In [1]: import numpy as np

In [2]: import numpy.linalg as la

In [3]: np.set_printoptions(precision=1, suppress=True, linewidth=100, sign=" ")

In [4]: tidy = lambda a: np.round(a, 1) + 0

In [5]: E = np.load("layer19.npy")

In [6]: E
Out[6]: 
array([[ 14.,  15.,  -9., -18.,  12.,  -9.,  -6.,  15.,  -9.,  12.,  21.,   9.],
       [ 15.,  30., -15., -30.,  20., -15., -10.,  25., -15.,  20.,  35.,  15.],
       [ -9., -15.,  14.,  18., -12.,   9.,   6., -15.,   9., -12., -21.,  -9.],
       [-18., -30.,  18.,  41., -24.,  18.,  12., -30.,  18., -24., -42., -18.],
       [ 12.,  20., -12., -24.,  21., -12.,  -8.,  20., -12.,  16.,  28.,  12.],
       [ -9., -15.,   9.,  18., -12.,  14.,   6., -15.,   9., -12., -21.,  -9.],
       [ -6., -10.,   6.,  12.,  -8.,   6.,   9., -10.,   6.,  -8., -14.,  -6.],
       [ 15.,  25., -15., -30.,  20., -15., -10.,  30., -15.,  20.,  35.,  15.],
       [ -9., -15.,   9.,  18., -12.,   9.,   6., -15.,  14., -12., -21.,  -9.],
       [ 12.,  20., -12., -24.,  16., -12.,  -8.,  20., -12.,  21.,  28.,  12.],
       [ 21.,  35., -21., -42.,  28., -21., -14.,  35., -21.,  28.,  54.,  21.],
       [  9.,  15.,  -9., -18.,  12.,  -9.,  -6.,  15.,  -9.,  12.,  21.,  14.]])

In [7]: B = np.array([[4, 8, 7],
   ...:     [5, 4, 2],
   ...:     [0, 9, 9],
   ...:     [3, 3, 8],
   ...:     [5, 1, 2],
   ...:     [3, 8, 8],
   ...:     [2, 6, 2],
   ...:     [3, 0, 4],
   ...:     [5, 5, 9],
   ...:     [4, 2, 3],
   ...:     [1, 1, 0],
   ...:     [7, 3, 2]])

In [8]: np.einsum("ij,ij->i", E, E)
Out[8]: 
array([  2059.,   5675.,   2059.,   8161.,   3641.,   2059.,    929.,   5675.,   2059.,   3641.,
        11099.,   2059.])

In [9]: np.einsum("ik,kj->ij", E, B)
Out[9]: 
array([[ 230.,  -32., -124.],
       [ 375., -100., -255.],
       [-210.,  117.,  204.],
       [-405.,  159.,  358.],
       [ 305.,  -91., -202.],
       [-195.,  112.,  199.],
       [-130.,   78.,  116.],
       [ 365., -120., -245.],
       [-185.,   97.,  204.],
       [ 300.,  -86., -197.],
       [ 495., -163., -371.],
       [ 245.,  -57., -149.]])

In [10]: np.vstack([E, B.T]).shape
Out[10]: (15, 12)

In [11]: np.einsum("ij->j", E)
Out[11]: array([ 47.,  75., -37., -79.,  61., -37., -23.,  75., -37.,  61., 103.,  47.])

In [12]: la.matrix_rank(np.vstack([E, B.T]))
Out[12]: np.int64(12)

In [13]: la.matrix_rank(E @ B)
Out[13]: np.int64(3)
